$ ipython --no-banner

In [1]: import numpy as np

In [2]: np.set_printoptions(suppress=True, linewidth=200)

In [3]: rnd = lambda a: np.round(a, 3) + 0

In [4]: J = np.vander(np.arange(11) - 1, 4, increasing=True)

In [5]: J
Out[5]: 
array([[  1,  -1,   1,  -1],
       [  1,   0,   0,   0],
       [  1,   1,   1,   1],
       [  1,   2,   4,   8],
       [  1,   3,   9,  27],
       [  1,   4,  16,  64],
       [  1,   5,  25, 125],
       [  1,   6,  36, 216],
       [  1,   7,  49, 343],
       [  1,   8,  64, 512],
       [  1,   9,  81, 729]])

In [6]: vec = np.array([0, 7, -6, -3])

In [7]: target = J @ vec

In [8]: rnd(np.linalg.pinv(J) @ J)
Out[8]: 
array([[1., 0., 0., 0.],
       [0., 1., 0., 0.],
       [0., 0., 1., 0.],
       [0., 0., 0., 1.]])

In [9]: rng = np.random.default_rng(527788)

In [10]: target = target + 0.05 * rng.normal(size=11)

In [11]: rnd(target)
Out[11]: array([   -9.959,    -0.013,    -2.055,   -34.061,  -113.988,  -259.984,  -489.971,  -821.998, -1273.969, -1863.992, -2609.931])

In [12]: b, *_ = np.linalg.lstsq(J, target)

In [13]: rnd(b)
Out[13]: array([-0.009,  6.975, -5.992, -3.001])

In [14]: np.unravel_index(np.abs(J).argmax(), J.shape)
Out[14]: (np.int64(10), np.int64(3))

In [15]: J.shape
Out[15]: (11, 4)

In [16]: J - J[0]
Out[16]: 
array([[  0,   0,   0,   0],
       [  0,   1,  -1,   1],
       [  0,   2,   0,   2],
       [  0,   3,   3,   9],
       [  0,   4,   8,  28],
       [  0,   5,  15,  65],
       [  0,   6,  24, 126],
       [  0,   7,  35, 217],
       [  0,   8,  48, 344],
       [  0,   9,  63, 513],
       [  0,  10,  80, 730]])

In [17]: data = np.load("data.npy")

In [18]: data
Out[18]: 
array([[  0.7,   0.7,   0.4,   0.1,  -0.9,   0.8,   0.2,  -1.7,   0.6],
       [  0.5,   0.1,  -0.2,   0.4,  -0.1,   1.6,  -0.2,   1.8,   0. ],
       [ -1.7,  -0.2,   0.6,  -0.6,   0. ,   0.2,  -1.4,   0.2,  -0.8],
       [ -1.9,   1.2,  -0.8,   1.2,   0.1,  -1.3,   0.9,   0.6,  -1.5],
       [ -0.1,  -0.1,  -1.5,   0.3,   0.7,   0.7,  -0.4,  -0.5,  -2.2],
       [  1.5,  -1.1,   1. ,  -1.9,  -1. ,  -0.2,  -0.7,  -1.6,   0.7],
       [  0.9,   0.8,  -1.1,   0.8,   1.5,   0. ,  -0.7,   0.3,  -0.3],
       [  0.5,   1.4,  -0.4,   0. ,   0.5,  -0.9,   1. ,  -1.4,   1.1],
       [  0.5,  -0.3,  -1.4,   0. ,  -0.3,   0.8,   0.9,  -0.1,  -0.5],
       [  1.8,   0.7,   0.7,  -1.1,  -1.6,  -0.2,   0.9,   0.3,   0.7],
       [  1. ,  -0.6,  -2.1,   0.1,  -0.3,   0.4,  -0.6,   1. ,  -0.8],
       [  0. ,  -0.8,   0.4,   0.5,   0.3,   0. ,  -1.4,  -0.5,   1. ],
       [  0. ,  -8. , -14. ,   2. , -18. , -16. ,   0. , -20. , -10. ],
       [ -2.2,   0.3,  -0.1,   0.5,  -0.4,  -0.9,   1.4,   1.4,  -0.8],
       [  0.1,   0.3,  -0.4,   0.7,   0.4,  -0.6,  -0.3,  -0.3,   1. ]])

In [19]: T = np.stack([data, -2 * data, data[::-1]])

In [20]: print(np.linalg.matrix_rank(T.reshape(3, -1)))
2

In [21]: E = np.loadtxt("mat.csv", delimiter=",")

In [22]: E
Out[22]: 
array([[ 0.068,  1.995,  1.229,  3.102,  3.002],
       [ 2.014,  9.973,  4.097,  7.06 ,  6.882],
       [ 1.008,  2.988,  0.787,  2.01 ,  1.988],
       [-0.103,  7.943,  4.016,  6.   ,  6.023],
       [-0.105,  4.003,  2.041,  2.931,  2.979],
       [ 0.917,  6.98 ,  3.046,  8.057,  8.014],
       [ 1.94 ,  5.967,  2.043,  4.041,  3.855],
       [ 1.001,  6.906,  2.961,  8.064,  8.089],
       [ 1.019,  4.963,  1.853,  5.087,  4.902]])

In [23]: M2 = E / np.sqrt((E ** 2).mean(axis=1, keepdims=True))

In [24]: np.linalg.matrix_rank(M2) == np.linalg.matrix_rank(E)
Out[24]: np.True_

In [25]: np.linalg.matrix_rank(E - E.mean(axis=1, keepdims=True))
Out[25]: np.int64(4)

In [26]: print(rnd(np.linalg.norm(M2, axis=1)))
[2.236 2.236 2.236 2.236 2.236 2.236 2.236 2.236 2.236]

In [27]: M2 = np.array([[-5, 3], [1, 5], [3, -5], [1, -3], [-5, -5]])

In [28]: print(rnd(np.einsum("ij,ij->i", E, E)))
[ 24.129 217.508  18.556 151.507  37.666 187.979  74.733 187.922  79.011]

In [29]: np.linalg.matrix_rank(np.vstack([E, M2.T]))
Out[29]: np.int64(5)

In [30]: rnd(np.einsum("ij->j", E))
Out[30]: array([ 7.759, 51.718, 22.073, 46.352, 45.734])

In [31]: proj = E @ np.linalg.solve(E.T @ E, E.T)

In [32]: rnd(proj @ E[:, 4])
Out[32]: array([3.002, 6.882, 1.988, 6.023, 2.979, 8.014, 3.855, 8.089, 4.902])

In [33]: rnd(np.diag(proj))
Out[33]: array([0.643, 0.621, 0.404, 0.733, 0.226, 0.393, 0.444, 0.657, 0.878])

In [34]: print(np.allclose(proj @ proj, proj))
True

In [35]: feats = np.loadtxt("run14.csv", delimiter=",")

In [36]: feats
Out[36]: 
array([[ -2.,   2.,  -1.,   1.,   2.,  -3.,  -1.,   0.,   0.],
       [ -3.,   3.,   2.,   0.,   1.,   3.,  -3.,   2.,   0.],
       [  2.,  -2.,   0.,  -1.,   0.,  -2.,  -2.,  -3.,   3.],
       [  2.,  -3.,  -2.,   3.,   0.,  -2.,   2.,   0.,   2.],
       [  3.,   0.,  -1.,  -3.,  -3.,  -2.,  -2.,   1.,   1.],
       [  3.,   3.,  -2.,   3.,  -2.,  -1.,  -3.,   2.,  -2.],
       [  3.,   2.,  -3.,  -1.,  -1.,  -2.,   0.,  -3.,  -1.],
       [-11.,  11.,   5.,   1.,   5.,   6., -10.,   6.,   0.]])

In [37]: print(np.linalg.lstsq(feats[:-1].T, feats[-1])[2])
7

In [38]: Uu, sig, Vh = np.linalg.svd(feats)

In [39]: evecs = Vh[:(sig > 1e-8).sum()]

In [40]: vec = feats[0] + 2 * feats[3] + rng.integers(2) * np.eye(9)[8]

In [41]: vec
Out[41]: array([ 2., -4., -5.,  7.,  2., -7.,  3.,  0.,  4.])

In [42]: print(rnd(np.diag(evecs.T @ evecs)))
[0.659 0.767 0.607 0.933 0.415 0.951 0.851 0.915 0.901]

In [43]: np.allclose(evecs.T @ evecs @ vec, vec)
Out[43]: True

In [44]: rnd(np.linalg.norm(vec - evecs.T @ evecs @ vec))
Out[44]: np.float64(0.0)

In [45]: W0 = np.loadtxt("dump.csv", delimiter=",")

In [46]: print(W0)
[[ 0.1  0.   1.  -0.3 -1.8 -0.4  0.2]
 [-0.4 -0.4 -0.1  1.9 -0.2  2.4  1.4]
 [ 0.2  0.2  1.5  0.2 -0.3  0.  -0.2]
 [-1.3 -3.  -0.3  1.3  1.7 -0.5  1.1]
 [ 2.2 -0.2  0.  -0.3 -0.2  0.3  0.8]
 [-1.1 -1.   0.9 -0.8  1.7 -1.6  0.7]
 [-3.6 -2.4  0.   0.  -1.2 -1.5 -4.5]
 [ 0.4  0.9  1.1 -0.1  1.2 -0.3 -0.3]
 [ 1.6 -0.9 -0.2 -1.1 -0.5 -0.2  1.6]
 [ 0.  -0.5  0.6  1.7  0.2  0.   0.7]
 [ 0.9 -1.3  0.1  1.4  1.3  1.2 -0.3]
 [-1.2  0.6  0.   0.1 -1.2  0.7  0.9]
 [ 0.5  1.1 -0.5 -0.5  0.3  0.4  0.1]
 [ 0.9 -0.8  2.1 -2.1  1.8 -1.1 -0.4]
 [ 0.   0.  -0.8  1.1  0.3  0.2  0.4]
 [-0.3  0.3  0.2  1.2 -0.1 -0.8  0.1]
 [ 1.9 -2.1  0.4  1.5 -0.1  0.1 -0.6]
 [ 0.7 -1.  -0.1 -0.5 -0.7  0.  -1. ]
 [ 1.  -0.1  1.3 -0.3 -0.4 -1.2  0.4]
 [-1.6 -1.7 -2.1 -1.   2.2  0.7 -0.6]
 [ 2.  -1.1 -1.1  0.9 -1.4  0.8 -1.7]
 [-1.9  0.2  0.8 -0.9  1.6  0.  -0.5]
 [ 0.2 -0.6  0.9  1.1 -0.6 -0.2 -1.7]
 [ 0.6  0.3  1.7  1.7 -0.4  2.3 -0.8]
 [-0.2 -0.5  0.3 -1.  -1.1 -1.4  0.9]
 [ 0.9  0.5 -0.2  0.8  0.3  0.   0. ]
 [ 1.3 -0.6  2.3 -0.4 -0.2 -2.6 -0.3]
 [ 1.5 -1.5  0.7  1.7  1.5 -0.2  1.8]
 [ 0.1 -1.2 -0.9 -0.4 -0.9 -1.2 -0.8]
 [-0.9  0.6  0.7  0.3  1.2 -0.4 -0.5]
 [-0.6 -1.1  0.7  0.4 -1.1  0.6 -0.1]
 [ 2.2  2.4 -1.2 -1.3 -1.   1.9 -1.8]
 [-2.3  0.  -0.6 -0.2  0.5  0.7 -1.6]
 [ 0.5  1.8  0.8 -0.2  0.8  0.2 -1.6]]

In [47]: vec = np.array([-5, 1, -5, 0, -3, -1, -3])

In [48]: target = W0 @ vec

In [49]: print(rnd(np.linalg.solve(W0.T @ W0, W0.T @ target)))
[-5.  1. -5.  0. -3. -1. -3.]

In [50]: rnd(np.linalg.pinv(W0) @ W0)
Out[50]: 
array([[1., 0., 0., 0., 0., 0., 0.],
       [0., 1., 0., 0., 0., 0., 0.],
       [0., 0., 1., 0., 0., 0., 0.],
       [0., 0., 0., 1., 0., 0., 0.],
       [0., 0., 0., 0., 1., 0., 0.],
       [0., 0., 0., 0., 0., 1., 0.],
       [0., 0., 0., 0., 0., 0., 1.]])

In [51]: target = target + 0.02 * rng.normal(size=34)

In [52]: rnd(target)
Out[52]: 
array([ -0.286,  -3.894,  -6.802,  -2.902, -13.288,  -5.572,  34.204,  -8.965, -10.982,  -6.205, -10.486,   6.805,  -0.535, -18.932,   1.702,   1.567, -11.594,   1.104, -10.374,  11.309,   2.901,
         2.393,   1.019,  -9.906,   0.993,  -3.91 , -14.464, -22.196,   9.091,  -0.119,   1.414,   3.941,  17.094,  -2.488])

In [53]: b, *_ = np.linalg.lstsq(W0, target)

In [54]: [round(float(np.linalg.norm(np.linalg.solve(W0.T @ W0 + lam * np.eye(7), W0.T @ target))), 2) for lam in (0, 1, 10, 100)]
Out[54]: [8.36, 8.16, 6.86, 2.96]

In [55]: b.round()
Out[55]: array([-5.,  1., -5., -0., -3., -1., -3.])

In [56]: rnd(np.linalg.norm(target - W0 @ b))
Out[56]: np.float64(0.101)

In [57]: M2 = data / np.linalg.norm(data, axis=1, keepdims=True)

In [58]: gram = M2 @ M2.T

In [59]: rnd(gram[14])
Out[59]: array([ 0.105, -0.265, -0.368,  0.037, -0.283, -0.144,  0.448,  0.6  , -0.259, -0.175, -0.101,  0.502,  0.052, -0.195,  1.   ])

In [60]: rnd(np.linalg.norm(M2, axis=1))
Out[60]: array([1., 1., 1., 1., 1., 1., 1., 1., 1., 1., 1., 1., 1., 1., 1.])

In [61]: (gram - 2 * np.eye(15)).round(6).argmax(axis=1)
Out[61]: array([ 5, 10, 13, 13, 10,  9,  4, 14, 10,  5,  8, 14,  8,  3,  7])

In [62]: np.argwhere(np.triu(np.abs(gram) > 0.95, 1))
Out[62]: array([], shape=(0, 2), dtype=int64)

In [63]: rnd(np.degrees(np.arccos(np.clip(gram[14, 7], -1, 1))))
Out[63]: np.float64(53.114)

In [64]: M2 = W0 + rng.integers(-2, 3, (34, 6)) @ rng.integers(-2, 3, (6, 7))

In [65]: rnd(M2)
Out[65]: 
array([[  8.1,   9. ,  -4. ,   1.7,   0.2,  -0.4,  -2.8],
       [  5.6,   6.6,   1.9,   5.9,  -2.2,   5.4,   5.4],
       [ -8.8,  -9.8,  -2.5,   2.2,  -3.3,   2. ,  -4.2],
       [ -6.3,  -6. ,  -3.3,  -1.7,   3.7,   1.5,  -1.9],
       [  0.2,  -2.2,  -8. ,  -8.3,  -1.2,  -2.7,  -4.2],
       [  2.9,  -1. ,   5.9,   8.2,  -1.3,  -4.6,   1.7],
       [  0.4,  -4.4, -10. ,  -3. ,  -8.2, -11.5, -11.5],
       [ -1.6,  -4.1,  -0.9,   1.9,  -0.8,  -3.3,  -3.3],
       [  8.6,   8.1,   2.8, -10.1,  -0.5,  -4.2,   3.6],
       [  3. ,   4.5,   3.6,   3.7,   8.2,   1. ,   0.7],
       [  6.9,   2.7,  -5.9,   3.4,   3.3,  -2.8,  -5.3],
       [ -0.2,   1.6,   4. ,   3.1,  -4.2,   0.7,   0.9],
       [  1.5,   2.1,  -1.5,  -8.5,   0.3,  -6.6,  -5.9],
       [ -6.1, -11.8,  -2.9,   0.9,  -3.2,  -2.1,  -3.4],
       [  6. ,  11. ,   4.2,  -5.9,   7.3,   2.2,   6.4],
       [  5.7,  11.3,   4.2,  -3.8,   4.9,   2.2,   5.1],
       [  5.9,  -1.1,  -0.6,  -9.5,  -3.1,  -9.9,  -0.6],
       [ -3.3,   2. ,  -1.1, -10.5,   3.3,   8. ,   4. ],
       [ 11. ,   7.9,   7.3,   5.7,  -3.4,  -4.2,   3.4],
       [ -3.6,  -4.7,  -1.1,   8. ,   1.2,   4.7,   0.4],
       [ 11. ,   7.9,  -3.1,  -1.1,  -1.4,  -3.2,  -3.7],
       [ -0.9,  -2.8,   0.8,  -0.9,   0.6,  -7. ,  -3.5],
       [  2.2,   6.4,   1.9,  -3.9,   1.4,   4.8,   2.3],
       [  2.6,  -0.7,   2.7,   3.7,   0.6,  -2.7,  -2.8],
       [  6.8,   2.5,   2.3,  -3. ,  -8.1, -10.4,  -0.1],
       [ -1.1,  -3.5,  -1.2,  -2.2,  -7.7,  -2. ,   1. ],
       [  7.3,   2.4,   1.3,   6.6,  -5.2,  -4.6,  -1.3],
       [ -3.5,  -5.5,   2.7,  -6.3,  -2.5,   0.8,   6.8],
       [ -8.9,  -7.2,  -4.9,  -8.4,   0.1,   2.8,  -0.8],
       [  5.1,   2.6,  -4.3,  -1.7,  -2.8,  -9.4,  -6.5],
       [ -5.6,  -4.1,  -1.3,   7.4,   8.9,   7.6,  -1.1],
       [ -2.8,  -2.6,  -3.2,  -8.3,  -4. ,   1.9,   0.2],
       [  7.7,   8. ,   1.4,   0.8,  -3.5,  -4.3,  -0.6],
       [  1.5,  -0.2,   1.8,  -0.2,  -6.2,  -2.8,   0.4]])

In [66]: np.linalg.matrix_rank(M2 - W0, tol=1e-8)
Out[66]: np.int64(6)

In [67]: print(rnd(np.linalg.svd(M2 - W0, compute_uv=False)))
[47.61  38.825 34.009 23.365 14.166  5.634  0.   ]

In [68]: np.abs(M2 - W0).sum(axis=1)
Out[68]: array([29., 28., 34., 21., 29., 25., 43., 19., 34., 22., 29., 12., 24., 35., 44., 39., 30., 35., 39., 21., 28., 15., 26., 14., 31., 21., 25., 29., 32., 34., 35., 24., 31., 16.])

In [69]: cen = (W0 - W0.mean(axis=0)) / W0.std(axis=0)

In [70]: print(rnd(cen.std(axis=0)))
[1. 1. 1. 1. 1. 1. 1.]

In [71]: b = np.linalg.lstsq(np.delete(cen, 6, axis=1), cen[:, 6])[0]

In [72]: rnd(1 - np.var(cen[:, 6] - np.delete(cen, 6, axis=1) @ b))
Out[72]: np.float64(0.176)

In [73]: m1 = np.loadtxt("test16.csv", delimiter=",")

In [74]: m1
Out[74]: 
array([[-0.379,  0.034, -0.552, -0.082, -1.219, -0.999, -1.015, -0.047,  0.252],
       [-0.431,  0.453,  0.894,  0.902, -0.518, -0.086,  0.067, -0.163, -0.573],
       [ 0.556, -0.754, -1.087, -0.519, -0.345, -0.215,  0.3  ,  0.039, -0.973],
       [-0.208,  0.313, -0.383, -0.151, -0.517,  0.361,  1.483, -0.122,  0.487],
       [ 0.177,  0.376, -0.003,  0.915,  0.69 ,  0.307,  0.837,  0.184,  0.391],
       [-0.304,  0.405, -0.18 , -0.559, -0.431,  0.836, -0.143, -0.789, -0.395],
       [-0.963, -0.497, -0.477, -0.362, -0.008,  0.541,  0.643,  0.142,  1.359],
       [ 0.357, -0.779, -0.225, -0.438, -0.863,  0.78 ,  0.258,  1.326, -0.439],
       [-0.848,  0.724, -0.842,  0.442,  0.685,  0.442, -0.535,  0.035, -0.499],
       [-0.813, -0.99 , -0.611,  0.37 , -0.998,  0.627, -0.052, -0.228,  0.162],
       [-0.376, -0.698,  0.769, -0.254,  0.218, -0.287,  0.256, -0.882, -0.356],
       [ 1.193, -0.78 ,  0.041,  0.669, -0.634,  0.926, -0.19 , -0.745,  0.025]])

In [75]: vec = np.array([2, 3, 1, 1, 4, 5, 4, 3, 1])

In [76]: target = m1 @ vec

In [77]: b, lr = np.zeros(9), 1 / np.linalg.norm(m1, 2) ** 2

In [78]: for i in range(10):
    ...:     b -= lr * m1.T @ (m1 @ b - target)
    ...:     if i % 2 == 0: print(i, round(np.linalg.norm(m1 @ b - target), 3))
    ...: 
0 7.052
2 2.113
4 1.116
6 0.693
8 0.45

In [79]: print(rnd(np.linalg.cond(m1)))
2.322
